% python3 -q
>>> import numpy as np
>>> import numpy.linalg as la
>>> np.set_printoptions(precision=3, suppress=True, linewidth=200)
>>> A = np.array([[0.1, -0.3], [-0.3, 0.9]])
>>> # equal to its transpose
>>> A2 = np.array([[0, -1], [2, 2]])
>>> basis = np.kron(A2, A)
>>> basis
array([[ 0. , -0. , -0.1,  0.3],
       [-0. ,  0. ,  0.3, -0.9],
       [ 0.2, -0.6,  0.2, -0.6],
       [-0.6,  1.8, -0.6,  1.8]])
>>> la.matrix_rank(basis)
np.int64(2)
>>> round(la.norm(basis, 2), 3), round(float(la.norm(A2, 2) * la.norm(A, 2)), 3)
(np.float64(2.921), 2.921)
>>> basis.shape
(4, 4)
>>> data = np.loadtxt("run7.csv", delimiter=",")
>>> data
array([[0.5  , 0.5  , 0.   ],
       [0.   , 0.571, 0.429],
       [0.333, 0.222, 0.444]])
>>> # rows sum to 1
>>> q, evecs = la.qr(data[:, :2])[0], la.qr(data[:, 2:])[0]
>>> s = la.svd(q.T @ evecs, compute_uv=False)
>>> np.degrees(np.arccos(s.clip(0, 1)))
array([44.597])
>>> (s > 0.9).sum()
np.int64(0)
>>> np.round(la.norm(q @ q.T - evecs @ evecs.T, 2), 3)
np.float64(1.0)
>>> s
array([0.712])
>>> A2 = la.inv(data)
>>> np.round(data @ A2, 3) + 0
array([[1., 0., 0.],
       [0., 1., 0.],
       [0., 0., 1.]])
>>> np.round(la.inv(A2), 3) + 0
array([[0.5  , 0.5  , 0.   ],
       [0.   , 0.571, 0.429],
       [0.333, 0.222, 0.444]])
>>> la.det(data) * A2
array([[ 0.159, -0.222,  0.214],
       [ 0.143,  0.222, -0.214],
       [-0.19 ,  0.056,  0.286]])
>>> A2
array([[ 1.053, -1.474,  1.421],
       [ 0.947,  1.474, -1.421],
       [-1.263,  0.368,  1.895]])
>>> (np.abs(A2) > 1e-9).astype(int)
array([[1, 1, 1],
       [1, 1, 1],
       [1, 1, 1]])
>>> round(float(la.slogdet(data)[0]), 3)
1.0
>>> np.allclose(A2, data.T)
False
>>> x = np.array([1, 2])
>>> (x - A @ x) @ (A @ x)
np.float64(0.0)
>>> A @ A @ x
array([-0.5,  1.5])
>>> w1 = np.array([[2, 1], [2, 1], [1, 0]])
>>> c = np.array([-1, 3])
>>> act = np.maximum(data @ w1 + c, 0)
>>> (act > 0).astype(int)
array([[1, 1],
       [1, 1],
       [1, 1]])
>>> act
array([[1.   , 4.   ],
       [0.571, 3.571],
       [0.556, 3.556]])
>>> (act > 0).mean(axis=0)
array([1., 1.])
>>> basis = np.array([[3, 1], [-2, 2]])
>>> w1 @ basis
array([[4, 4],
       [4, 4],
       [3, 1]])
>>> E = np.abs(np.array([[-3, 2], [3, -1]])) + np.eye(2)
>>> E = E / E.sum(axis=1, keepdims=True)
>>> E
array([[0.667, 0.333],
       [0.6  , 0.4  ]])
>>> A2 = la.inv(E)
>>> round(float(la.det(E) * la.det(A2)), 3)
1.0
>>> (np.abs(A2) > 1e-9).astype(int)
array([[1, 1],
       [1, 1]])
>>> np.round(la.cond(E), 3)
np.float64(16.071)
>>> round(la.slogdet(E)[0], 3)
np.float64(1.0)
>>> np.allclose(A2, E.T)
False
>>> A2
array([[ 6., -5.],
       [-9., 10.]])
>>> Uu, s, Vh = la.svd(E)
>>> np.argmax(s[:-1] / (s[1:] + 1e-6)) + 1
np.int64(1)
>>> A2 = Uu[:, :1] @ np.diag(s[:1]) @ Vh[:1]
>>> round(float(la.norm(E - A2) / la.norm(E)), 3)
0.062
>>> A2
array([[0.644, 0.372],
       [0.623, 0.36 ]])
>>> round(la.norm(A2, 2) / la.norm(A2), 3)
np.float64(1.0)
>>> la.matrix_rank(A2, rtol=0.1)
np.int64(1)
>>> [round(float(x), 3) for x in la.svd(A2, compute_uv=False)[:3]]
[1.035, 0.0]
>>> mat = np.loadtxt("case16.csv", delimiter=",")
>>> mat
array([[-3., -9.,  1.,  0., -8.,  1.],
       [-1.,  8.,  5.,  5.,  2.,  6.],
       [-4.,  9.,  2.,  1., -1.,  3.],
       [ 6., -3., -3., -6., -7., -5.],
       [ 6., -1., -3.,  8.,  5.,  2.],
       [-8., 31., 26., 25.,  2., 31.]])
>>> # row 5 is much longer than the rest
>>> np.diff(mat, axis=0)
array([[  2.,  17.,   4.,   5.,  10.,   5.],
       [ -3.,   1.,  -3.,  -4.,  -3.,  -3.],
       [ 10., -12.,  -5.,  -7.,  -6.,  -8.],
       [  0.,   2.,   0.,  14.,  12.,   7.],
       [-14.,  32.,  29.,  17.,  -3.,  29.]])
>>> mat - mat[0]
array([[ 0.,  0.,  0.,  0.,  0.,  0.],
       [ 2., 17.,  4.,  5., 10.,  5.],
       [-1., 18.,  1.,  1.,  7.,  2.],
       [ 9.,  6., -4., -6.,  1., -6.],
       [ 9.,  8., -4.,  8., 13.,  1.],
       [-5., 40., 25., 25., 10., 30.]])
>>> np.zeros(6, 6)
Traceback (most recent call last):
  File "<python-input-62>", line 1, in <module>
    np.zeros(6, 6)
    ~~~~~~~~^^^^^^
TypeError: Cannot interpret '6' as a data type
>>> Uu, s, Vh = la.svd(mat)
>>> evecs = Vh[:(s > 1e-8).sum()]
>>> rng = np.random.default_rng(3525)
>>> x = mat[0] + -1 * mat[5] + rng.integers(2) * np.eye(6)[3]
>>> x
array([  5., -40., -25., -25., -10., -30.])
>>> np.diag(evecs.T @ evecs)
array([0.993, 0.994, 0.864, 0.775, 0.988, 0.385])
>>> round(la.norm(x - evecs.T @ evecs @ x), 3)
np.float64(0.0)
>>> A2 = mat / np.sqrt((mat ** 2).mean(axis=1, keepdims=True))
>>> la.norm(A2, axis=1)
array([2.449, 2.449, 2.449, 2.449, 2.449, 2.449])
>>> la.matrix_rank(A2) == la.matrix_rank(mat)
np.True_
>>> Uu, s, Vh = la.svd(mat)
>>> np.argmax(s[:-1] / (s[1:] + 1e-6)) + 1
np.int64(5)
>>> A2 = Uu[:, :5] @ np.diag(s[:5]) @ Vh[:5]
>>> la.matrix_rank(mat, rtol=0.05)
np.int64(5)
>>> la.matrix_rank(A2)
np.int64(5)
>>> np.round(la.norm(mat - A2) / la.norm(mat), 3)
np.float64(0.0)
>>> round(float(np.abs(mat - A2).max()), 3)
0.0
>>> A2.round(3) + 0
array([[-3., -9.,  1.,  0., -8.,  1.],
       [-1.,  8.,  5.,  5.,  2.,  6.],
       [-4.,  9.,  2.,  1., -1.,  3.],
       [ 6., -3., -3., -6., -7., -5.],
       [ 6., -1., -3.,  8.,  5.,  2.],
       [-8., 31., 26., 25.,  2., 31.]])
>>> A2 = np.array([[1, -2, 0, -2, -1],
...     [2, -2, -2, -2, 1],
...     [1, 0, -2, 0, 0],
...     [-2, 1, -1, 2, -1],
...     [-1, 1, 2, 0, 0]])
>>> arr = np.triu(A2, 1)
>>> arr
array([[ 0, -2,  0, -2, -1],
       [ 0,  0, -2, -2,  1],
       [ 0,  0,  0,  0,  0],
       [ 0,  0,  0,  0, -1],
       [ 0,  0,  0,  0,  0]])
>>> [int(la.matrix_rank(la.matrix_power(arr, p))) for p in range(1, 6)]
[3, 2, 1, 0, 0]
>>> np.sort(la.eigvals(arr))
array([0., 0., 0., 0., 0.])
>>> arr @ arr
array([[0, 0, 4, 4, 0],
       [0, 0, 0, 0, 2],
       [0, 0, 0, 0, 0],
       [0, 0, 0, 0, 0],
       [0, 0, 0, 0, 0]])
>>> la.matrix_rank(arr - arr[0, 0] * np.eye(5))
np.int64(3)
>>> rk = la.matrix_rank(arr)
>>> rk
np.int64(3)
>>> N = la.svd(arr)[2][rk:].T
>>> [int(la.matrix_rank(np.delete(arr, i, axis=0))) for i in range(5)]
[2, 2, 3, 2, 3]
>>> np.round(arr @ N, 3) + 0
array([[0., 0.],
       [0., 0.],
       [0., 0.],
       [0., 0.],
       [0., 0.]])
>>> np.round(N @ N.T, 3) + 0
array([[ 1.   ,  0.   ,  0.   ,  0.   ,  0.   ],
       [ 0.   ,  0.333,  0.333, -0.333,  0.   ],
       [ 0.   ,  0.333,  0.333, -0.333,  0.   ],
       [ 0.   , -0.333, -0.333,  0.333,  0.   ],
       [ 0.   ,  0.   ,  0.   ,  0.   ,  0.   ]])
>>> la.matrix_rank(arr.T @ arr), la.matrix_rank(arr @ arr.T)
(np.int64(3), np.int64(3))
>>> X = np.abs(np.array([[-2, -3, -1], [3, -1, 0], [-2, 1, 0]])) + np.eye(3)
>>> X = X / X.sum(axis=1, keepdims=True)
>>> X
array([[0.429, 0.429, 0.143],
       [0.6  , 0.4  , 0.   ],
       [0.5  , 0.25 , 0.25 ]])
>>> np.poly(X)
array([ 1.   , -1.079,  0.05 ,  0.029])
>>> round(float(la.det(X[::-1])), 3)
0.029
>>> A2 = X / la.norm(X, axis=1, keepdims=True)
>>> C2 = A2 @ A2.T
>>> C2
array([[1.   , 0.954, 0.937],
       [0.954, 1.   , 0.906],
       [0.937, 0.906, 1.   ]])
>>> np.argwhere(np.triu(np.abs(C2) > 0.95, 1))
array([[0, 1]])
>>> (np.abs(C2) > 0.9).astype(int)
array([[1, 1, 1],
       [1, 1, 1],
       [1, 1, 1]])
>>> la.norm(A2, axis=1)
array([1., 1., 1.])
>>> K = np.load("sample15.npy")
>>> K
array([[0, 1, 1, 1],
       [1, 0, 1, 1],
       [1, 1, 0, 1],
       [1, 1, 1, 0]])
>>> # equal to its transpose
>>> q, evecs = la.qr(K[:, :3])[0], la.qr(K[:, 3:])[0]
>>> s = la.svd(q.T @ evecs, compute_uv=False)
>>> s
array([0.756])
>>> (s > 0.9).sum()
np.int64(0)
>>> vals, evecs = la.eig(K)
>>> np.sort(la.eigvals(K @ K))
array([1., 1., 1., 9.])
>>> round(float(np.prod(vals)), 3)
-3.0
>>> np.kron(np.eye(2, dtype=int), K)
array([[0, 1, 1, 1, 0, 0, 0, 0],
       [1, 0, 1, 1, 0, 0, 0, 0],
       [1, 1, 0, 1, 0, 0, 0, 0],
       [1, 1, 1, 0, 0, 0, 0, 0],
       [0, 0, 0, 0, 0, 1, 1, 1],
       [0, 0, 0, 0, 1, 0, 1, 1],
       [0, 0, 0, 0, 1, 1, 0, 1],
       [0, 0, 0, 0, 1, 1, 1, 0]])
>>> round(float(la.eigvals(K).sum().real), 3)
-0.0
>>> np.round(la.det(2 * K), 3), round(float(la.det(K)), 3)
(np.float64(-48.0), -3.0)
>>> np.einsum("ii->", K)
np.int64(0)
>>> np.round(la.det(K[::-1]), 3)
np.float64(-3.0)
>>> np.round(la.det(K.T), 3)
np.float64(-3.0)
>>> lab = rng.permutation(4)
>>> lab
array([3, 1, 2, 0])
>>> A2 = K[lab][:, lab]
>>> np.diag(A2)
array([0, 0, 0, 0])
>>> np.sort(np.abs(la.eigvals(A2)))
array([1., 1., 1., 3.])
>>> A2
array([[0, 1, 1, 1],
       [1, 0, 1, 1],
       [1, 1, 0, 1],
       [1, 1, 1, 0]])
>>> vals, evecs = la.eigvalsh(K)
Traceback (most recent call last):
  File "<python-input-128>", line 1, in <module>
    vals, evecs = la.eigvalsh(K)
    ^^^^^^^^^^^
ValueError: too many values to unpack (expected 2)
>>> vals, evecs = la.eigh(K)
>>> vals
array([-1., -1., -1.,  3.])
>>> np.round(evecs.T @ K @ evecs, 3) + 0
array([[-1.,  0.,  0.,  0.],
       [ 0., -1.,  0.,  0.],
       [ 0.,  0., -1.,  0.],
       [ 0.,  0.,  0.,  3.]])
>>> la.eigvalsh(K + 3 * np.eye(4))
array([2., 2., 2., 6.])
>>> round(float(vals.sum()), 3), np.trace(K)
(0.0, np.int64(0))
>>> np.round(evecs.T @ evecs, 3) + 0
array([[1., 0., 0., 0.],
       [0., 1., 0., 0.],
       [0., 0., 1., 0.],
       [0., 0., 0., 1.]])
>>> u = np.array([9, 6, -3])
>>> feats = np.array([np.roll(u, i) for i in range(3)])
>>> feats
array([[ 9,  6, -3],
       [-3,  9,  6],
       [ 6, -3,  9]])
>>> P = np.triu(np.array([[1, 0, 1], [0, 2, 0], [1, 2, 0]]), 1) + np.eye(3)
>>> A2 = P @ feats @ la.inv(P)
>>> np.round(la.det(A2), 3)
np.float64(1404.0)
>>> P @ feats - feats @ P
array([[ 6., -3.,  0.],
       [ 0.,  0.,  3.],
       [ 0.,  0., -6.]])
>>> la.matrix_rank(A2)
np.int64(3)
>>> A2 = feats[0, 0] * feats[1:] - np.outer(feats[1:, 0], feats[0])
>>> A2
array([[  0,  99,  45],
       [  0, -63,  99]])
>>> feats[:, 0] / feats[0, 0]
array([ 1.   , -0.333,  0.667])
>>> x = np.array([2, 5, -4])
>>> y = feats @ x
>>> c, lr = np.zeros(3), 1 / la.norm(feats, 2) ** 2
>>> for i in range(250):
...     c -= lr * feats.T @ (feats @ c - y)
...     if i % 50 == 0: print(i, round(la.norm(feats @ c - y), 3))
... 
0 13.144
50 0.0
100 0.0
150 0.0
200 0.0
>>> round(la.cond(feats), 3)
np.float64(1.109)
